$ python -q
>>> import numpy as np
>>> import numpy.linalg as la
>>> np.set_printoptions(suppress=True, linewidth=140)
>>> M = np.load("arr.npy")
>>> M.round(3)
array([[ 0.069, -0.762, -0.254, -0.592],
       [-0.762,  0.377, -0.208, -0.485],
       [-0.254, -0.208,  0.931, -0.162],
       [-0.592, -0.485, -0.162,  0.623]])
>>> w, vecs = la.eigh(M)
>>> np.unique(w.round(6) + 0, return_counts=True)[1]
array([1, 3])
>>> w.sum(), np.trace(M)
(np.float64(2.0), np.float64(2.0))
>>> np.round(la.eigvalsh(M).min(), 3)
np.float64(-1.0)
>>> q = M.astype(float).copy()
>>> for j in range(4):
...     q[:, j] -= q[:, :j] @ (q[:, :j].T @ q[:, j])
...     q[:, j] /= la.norm(q[:, j])
... 
>>> np.round(q.T @ M, 3) + 0
array([[1., 0., 0., 0.],
       [0., 1., 0., 0.],
       [0., 0., 1., 0.],
       [0., 0., 0., 1.]])
>>> m1 = np.load("out5.npy")
>>> m1
array([[ 1,  0,  2,  3],
       [-2,  0, -4, -6],
       [ 0,  0,  0,  0]])
>>> la.matrix_rank(m1, rtol=0.1)
np.int64(1)
>>> round(float(la.norm(m1, 2) / la.norm(m1)), 3)
1.0
>>> np.argsort(-la.norm(m1, axis=0).round(6), kind="stable")[:3]
array([3, 2, 0])
>>> C2 = m1.T @ m1
>>> np.diag(C2)
array([ 5,  0, 20, 45])
>>> (m1 @ m1.T).shape
(3, 3)
>>> np.trace(C2), (m1 ** 2).sum()
(np.int64(70), np.int64(70))
>>> C2
array([[ 5,  0, 10, 15],
       [ 0,  0,  0,  0],
       [10,  0, 20, 30],
       [15,  0, 30, 45]])
>>> np.round(la.eigvalsh(C2)[::-1], 3) + 0
array([70.,  0.,  0.,  0.])
>>> arr = np.loadtxt("dump.csv", delimiter=",")
>>> arr
array([[1.   , 0.2  , 0.04 , 0.008],
       [0.2  , 1.   , 0.2  , 0.04 ],
       [0.04 , 0.2  , 1.   , 0.2  ],
       [0.008, 0.04 , 0.2  , 1.   ]])
>>> w, vecs = la.eigh(arr)
>>> vec = np.array([2, 1, -1, 2])
>>> np.round(vecs * np.sqrt(w) @ vecs.T, 3)
array([[0.995, 0.1  , 0.015, 0.003],
       [0.1  , 0.99 , 0.1  , 0.015],
       [0.015, 0.1  , 0.99 , 0.1  ],
       [0.003, 0.015, 0.1  , 0.995]])
>>> (np.sign(vecs[:, -1].round(6)) == np.sign(vecs[0, -1].round(6))).astype(int)
array([1, 1, 1, 1])
>>> np.round(vecs * np.maximum(w, 0) @ vecs.T, 3)
array([[1.   , 0.2  , 0.04 , 0.008],
       [0.2  , 1.   , 0.2  , 0.04 ],
       [0.04 , 0.2  , 1.   , 0.2  ],
       [0.008, 0.04 , 0.2  , 1.   ]])
>>> round(vec @ arr @ vec, 3)
np.float64(9.664)
>>> np.round(la.eigvalsh(arr[1:, 1:]), 3)
array([0.736, 0.96 , 1.304])
>>> np.round(vecs * np.abs(w) @ vecs.T, 3)
array([[1.   , 0.2  , 0.04 , 0.008],
       [0.2  , 1.   , 0.2  , 0.04 ],
       [0.04 , 0.2  , 1.   , 0.2  ],
       [0.008, 0.04 , 0.2  , 1.   ]])
